% python3 -q
>>> import numpy as np
>>> import numpy.linalg as la
>>> np.set_printoptions(precision=2, suppress=True, linewidth=100)
>>> J = np.load("case9.npy")
>>> print(J)
[[ 0  0  0  0]
 [ 0  3  0  0]
 [ 0  0 -2  0]
 [ 0  0  0 -1]]
>>> # triangular: eigenvalues sit on the diagonal
>>> print((J != 0).astype(int))
[[0 0 0 0]
 [0 1 0 0]
 [0 0 1 0]
 [0 0 0 1]]
>>> print(np.round(la.det(J), 2))
0.0
>>> data = np.array([[3, -1, -2, 0, 0, 0],
...     [2, 1, 0, 0, 0, 0],
...     [3, -2, -2, 0, 0, 0],
...     [6, -2, -4, 9, -3, -6],
...     [4, 2, 0, 6, 3, 0],
...     [6, -4, -4, 9, -6, -6]])
>>> q, V = la.qr(data[:, :4])[0], la.qr(data[:, 4:])[0]
>>> sv = la.svd(q.T @ V, compute_uv=False)
>>> print(sv)
[0.99 0.89]
>>> print(np.degrees(np.arccos(sv.clip(0, 1))))
[ 6.32 26.57]
>>> rng = np.random.default_rng(9)
>>> idx = rng.permutation(6)
>>> print(idx)
[3 5 2 4 0 1]
>>> A2 = data[idx][:, idx]
>>> print(A2)
[[ 9 -6 -4 -3  6 -2]
 [ 9 -6 -4 -6  6 -4]
 [ 0  0 -2  0  3 -2]
 [ 6  0  0  3  4  2]
 [ 0  0 -2  0  3 -1]
 [ 0  0  0  0  2  1]]
>>> print(np.round(la.det(A2), 2), round(la.det(data[idx]), 2))
432.0 -432.0
>>> print(np.diag(A2))
[ 9 -6 -2  3  3  1]
>>> print(np.trace(A2))
8
>>> print(la.matrix_power(A2, 3))
[[ -81   54   52   81  -78   78]
 [-297  162  156  108 -286  104]
 [   0    0    6    0  -11    4]
 [ 270 -216 -208  -27  260  -26]
 [   0    0    2    0   -3    3]
 [   0    0   -8    0   10   -1]]
>>> print(np.sort(np.abs(la.eigvals(A2))))
[1.56 1.56 1.65 4.67 4.67 4.95]
>>> print((A2 + A2.T) / 2)
[[ 9.   1.5 -2.   1.5  3.  -1. ]
 [ 1.5 -6.  -2.  -3.   3.  -2. ]
 [-2.  -2.  -2.   0.   0.5 -1. ]
 [ 1.5 -3.   0.   3.   2.   1. ]
 [ 3.   3.   0.5  2.   3.   0.5]
 [-1.  -2.  -1.   1.   0.5  1. ]]
>>> print(np.trace(A2))
8
>>> print(round(la.det(A2), 2))
432.0
